$ ipython --no-banner

In [1]: import numpy as np

In [2]: np.set_printoptions(precision=3, suppress=True, linewidth=200, legacy="1.25")

In [3]: rnd = lambda a: np.round(a, 3) + 0

In [4]: J = np.load("sample17.npy")

In [5]: print(J)
[[ 3.595 -0.036 -0.011 -0.712  1.408 -0.334]
 [-0.036  2.779 -0.745 -0.301  0.53  -0.602]
 [-0.011 -0.745  3.251  1.614  0.434 -0.161]
 [-0.712 -0.301  1.614  2.512  0.434  0.26 ]
 [ 1.408  0.53   0.434  0.434  3.416  0.664]
 [-0.334 -0.602 -0.161  0.26   0.664  2.447]]

In [6]: x0 = np.array([9, -6, 1, 0, 5, -5])

In [7]: target = J @ x0

In [8]: print(rnd(target))
[ 41.27  -12.083  10.597  -2.118  23.686  -8.47 ]

In [9]: print(rnd(np.linalg.solve(J, target + J[:, 0])))
[10. -6.  1.  0.  5. -5.]

In [10]: print(rnd(np.linalg.solve(J, 3 * target)))
[ 27. -18.   3.   0.  15. -15.]

In [11]: print(rnd(np.linalg.solve(J, J[:, 2])))
[0. 0. 1. 0. 0. 0.]

In [12]: print(rnd(np.linalg.solve(J, target)))
[ 9. -6.  1.  0.  5. -5.]

In [13]: u, r1 = J[3], J[4]

In [14]: print(rnd(u @ r1))
2.284

In [15]: print(rnd(u @ u))
9.769

In [16]: pr = (u @ r1) / (u @ u) * u

In [17]: print(rnd((r1 - pr) @ u))
0.0

In [18]: print(rnd(np.linalg.norm(u + r1) ** 2 + np.linalg.norm(u - r1) ** 2))
49.037

In [19]: print(rnd(r1 - pr))
[ 1.574  0.6    0.057 -0.153  3.315  0.603]

In [20]: print(rnd(pr))
[-0.166 -0.07   0.377  0.587  0.101  0.061]

In [21]: A = np.loadtxt("block4.csv", delimiter=",")

In [22]: print(A)
[[ 0.701  0.77  -0.845 -0.735]
 [-0.47  -0.935  0.933  0.77 ]
 [-0.53   0.397  0.129  0.282]
 [ 0.47  -0.951  0.721  0.245]
 [-0.887 -0.1    0.827  0.808]
 [-0.623  0.894 -0.405  0.07 ]
 [-0.197 -0.881  0.647  0.422]
 [ 0.946  0.958 -0.991 -0.964]
 [-0.859 -0.972  0.973  0.912]
 [ 0.686 -0.989  0.711  0.11 ]
 [-0.01   0.915 -0.749 -0.438]
 [-0.585 -0.217  0.217  0.345]
 [-0.892  1.    -0.995 -0.716]
 [ 0.985  0.604 -0.99  -0.978]
 [-0.753  0.909 -0.04   0.345]
 [-0.558 -0.345  0.789  0.647]
 [ 0.617 -0.414 -0.721 -0.623]
 [ 0.867 -0.8   -0.485 -0.647]
 [-0.544  0.885 -0.159  0.159]
 [-0.291  0.762 -0.446 -0.119]
 [-0.789  0.935 -0.207  0.3  ]
 [-0.872  1.    -0.995 -0.731]]

In [23]: x0 = np.array([-7, -7, -3, 4])

In [24]: target = A @ x0

In [25]: print(rnd(np.linalg.lstsq(A, target)[0]))
[-7. -7. -3.  4.]

In [26]: rng = np.random.default_rng(97607)

In [27]: target = target + 0.1 * rng.normal(size=22)

In [28]: print(rnd(target))
[-10.581  10.255   1.771   2.099   7.722  -0.349   7.286 -14.18   13.665   0.598  -6.019   6.191  -0.522 -11.927   0.3     6.536  -1.778  -1.483  -1.258  -2.497   0.749  -0.694]

In [29]: b, *_ = np.linalg.lstsq(A, target)

In [30]: print(b.round())
[-7. -7. -3.  4.]

In [31]: M2 = np.c_[A[:, :1] @ np.array([[0]]), np.array([3, 3, 0, 0, 0, 1, 3, 1, 1, 2, 0, 1, 1, 0, 0, 3, 0, 3, 0, 3, 3, 1])]

In [32]: print(M2)
[[0. 3.]
 [0. 3.]
 [0. 0.]
 [0. 0.]
 [0. 0.]
 [0. 1.]
 [0. 3.]
 [0. 1.]
 [0. 1.]
 [0. 2.]
 [0. 0.]
 [0. 1.]
 [0. 1.]
 [0. 0.]
 [0. 0.]
 [0. 3.]
 [0. 0.]
 [0. 3.]
 [0. 0.]
 [0. 3.]
 [0. 3.]
 [0. 1.]]

In [33]: print(rnd(np.linalg.norm(np.linalg.qr(A)[0].T @ M2, axis=0) ** 2 / ((M2 ** 2).sum(axis=0) + 1e-12)))
[0.    0.044]

In [34]: print(np.linalg.matrix_rank(M2))
1

In [35]: print(rnd(np.linalg.lstsq(A, M2[:, 0])[0]))
[0. 0. 0. 0.]

In [36]: print(rnd(np.linalg.norm(M2 - A @ np.linalg.lstsq(A, M2)[0], axis=0)))
[0.    8.354]

In [37]: cen = A - A.mean(axis=0)

In [38]: V = np.linalg.svd(cen)[2][:3]

In [39]: M2 = cen - cen @ V.T @ V

In [40]: print(rnd(np.cov(cen @ V.T, rowvar=False)))
[[1.271 0.    0.   ]
 [0.    0.645 0.   ]
 [0.    0.    0.076]]

In [41]: print(rnd(np.linalg.norm(M2) / np.linalg.norm(cen)))
0.06

In [42]: print(rnd(M2.std(axis=0)))
[0.011 0.013 0.055 0.06 ]

In [43]: ev, V = np.linalg.eigh(J)

In [44]: print(rnd(V @ np.diag(ev) @ V.T))
[[ 3.595 -0.036 -0.011 -0.712  1.408 -0.334]
 [-0.036  2.779 -0.745 -0.301  0.53  -0.602]
 [-0.011 -0.745  3.251  1.614  0.434 -0.161]
 [-0.712 -0.301  1.614  2.512  0.434  0.26 ]
 [ 1.408  0.53   0.434  0.434  3.416  0.664]
 [-0.334 -0.602 -0.161  0.26   0.664  2.447]]

In [45]: print(np.unique(ev.round(6) + 0, return_counts=True)[1])
[1 1 1 1 1 1]

In [46]: print(rnd(ev))
[1.    1.    2.999 3.    5.    5.   ]

In [47]: cen = A - A.mean(axis=0)

In [48]: U, sv, Vh = np.linalg.svd(cen, full_matrices=False)

In [49]: print(rnd(cen.mean(axis=0)))
[0. 0. 0. 0.]

In [50]: print(np.searchsorted(np.cumsum(sv ** 2) / (sv ** 2).sum(), 0.9) + 1)
2

In [51]: print((np.sign(U[:, 0]) == np.sign(U[0, 0])).astype(int))
[1 0 0 0 0 1 0 1 0 0 1 0 1 1 1 0 1 1 1 1 1 1]

In [52]: print(rnd((sv ** 2).sum() ** 2 / (sv ** 4).sum()))
1.963

In [53]: print(rnd(np.abs(Vh[-1])))
[0.136 0.151 0.656 0.727]

In [54]: print(rnd(Vh[0] * np.sign(Vh[0, np.abs(Vh[0]).argmax()])))
[-0.189 -0.585  0.626  0.479]

In [55]: K = np.load("x.npy")

In [56]: print(K)
[[ 0  0  0  0  0]
 [ 0  2  0  0  0]
 [ 0  0  0  0  0]
 [ 0  0  0  0  0]
 [ 0  0  0  0 -3]]

In [57]: # 5 blocks once reordered

In [58]: print(rnd(np.linalg.det(K[::-1])))
0.0

In [59]: print(np.einsum("ij,ji->", K, K))
13

In [60]: print(rnd(np.linalg.eigvals(K).sum().real))
-1.0

In [61]: print(K @ K)
[[0 0 0 0 0]
 [0 4 0 0 0]
 [0 0 0 0 0]
 [0 0 0 0 0]
 [0 0 0 0 9]]

In [62]: U, sv, Vh = np.linalg.svd(K)

In [63]: print(np.argmax(sv[:-1] / (sv[1:] + 1e-6)) + 1)
2

In [64]: print(sv)
[3. 2. 0. 0. 0.]

In [65]: M2 = U[:, :2] @ np.diag(sv[:2]) @ Vh[:2]

In [66]: print(rnd(np.linalg.norm(K - M2) / np.linalg.norm(K)))
0.0

In [67]: print(np.linalg.matrix_rank(M2))
2

In [68]: print(rnd(np.linalg.norm(K - M2, 2)), sv[2])
0.0 0.0

In [69]: M = np.diag(np.array([0, 2, 1, 2, 2, 0]))

In [70]: print(M)
[[0 0 0 0 0 0]
 [0 2 0 0 0 0]
 [0 0 1 0 0 0]
 [0 0 0 2 0 0]
 [0 0 0 0 2 0]
 [0 0 0 0 0 0]]

In [71]: print(rnd(np.linalg.svd(M, compute_uv=False)))
[2. 2. 2. 1. 0. 0.]

In [72]: print(rnd(np.linalg.norm(M, axis=0)))
[0. 2. 1. 2. 2. 0.]

In [73]: rk = np.linalg.matrix_rank(M)

In [74]: print(rk)
4

In [75]: N = np.linalg.svd(M)[2][rk:].T

In [76]: print([int(np.linalg.matrix_rank(np.delete(M, i, axis=0))) for i in range(6)])
[4, 3, 3, 3, 3, 4]

In [77]: print([int(np.linalg.matrix_rank(M[:i])) for i in range(1, len(M) + 1)])
[0, 1, 2, 3, 4, 4]

In [78]: U, sv, Vh = np.linalg.svd(M)

In [79]: V = Vh[:(sv > 1e-8).sum()]

In [80]: x0 = M[0] + 2 * M[3] + rng.integers(2) * np.eye(6)[5]

In [81]: print(x0)
[0. 0. 0. 4. 0. 0.]

In [82]: print(np.diag(V.T @ V))
[0. 1. 1. 1. 1. 0.]

In [83]: print(V.T @ V)
[[0. 0. 0. 0. 0. 0.]
 [0. 1. 0. 0. 0. 0.]
 [0. 0. 1. 0. 0. 0.]
 [0. 0. 0. 1. 0. 0.]
 [0. 0. 0. 0. 1. 0.]
 [0. 0. 0. 0. 0. 0.]]

In [84]: print(rnd(np.linalg.norm(M, 2) / np.linalg.norm(M)))
0.555

In [85]: print(np.argsort(-np.linalg.norm(M, axis=0).round(6), kind="stable")[:3])
[1 3 4]

In [86]: U, sv, Vh = np.linalg.svd(M)

In [87]: print(np.argmax(sv[:-1] / (sv[1:] + 1e-6)) + 1)
4

In [88]: M2 = U[:, :4] @ np.diag(sv[:4]) @ Vh[:4]

In [89]: print(np.linalg.matrix_rank(M, rtol=0.05))
4

In [90]: print(np.abs(M - M2).max())
0.0

In [91]: print(rnd(np.linalg.norm(M - M2, 2)), sv[4])
0.0 0.0

In [92]: print(np.linalg.matrix_rank(M2))
4

In [93]: print(M2)
[[0. 0. 0. 0. 0. 0.]
 [0. 2. 0. 0. 0. 0.]
 [0. 0. 1. 0. 0. 0.]
 [0. 0. 0. 2. 0. 0.]
 [0. 0. 0. 0. 2. 0.]
 [0. 0. 0. 0. 0. 0.]]
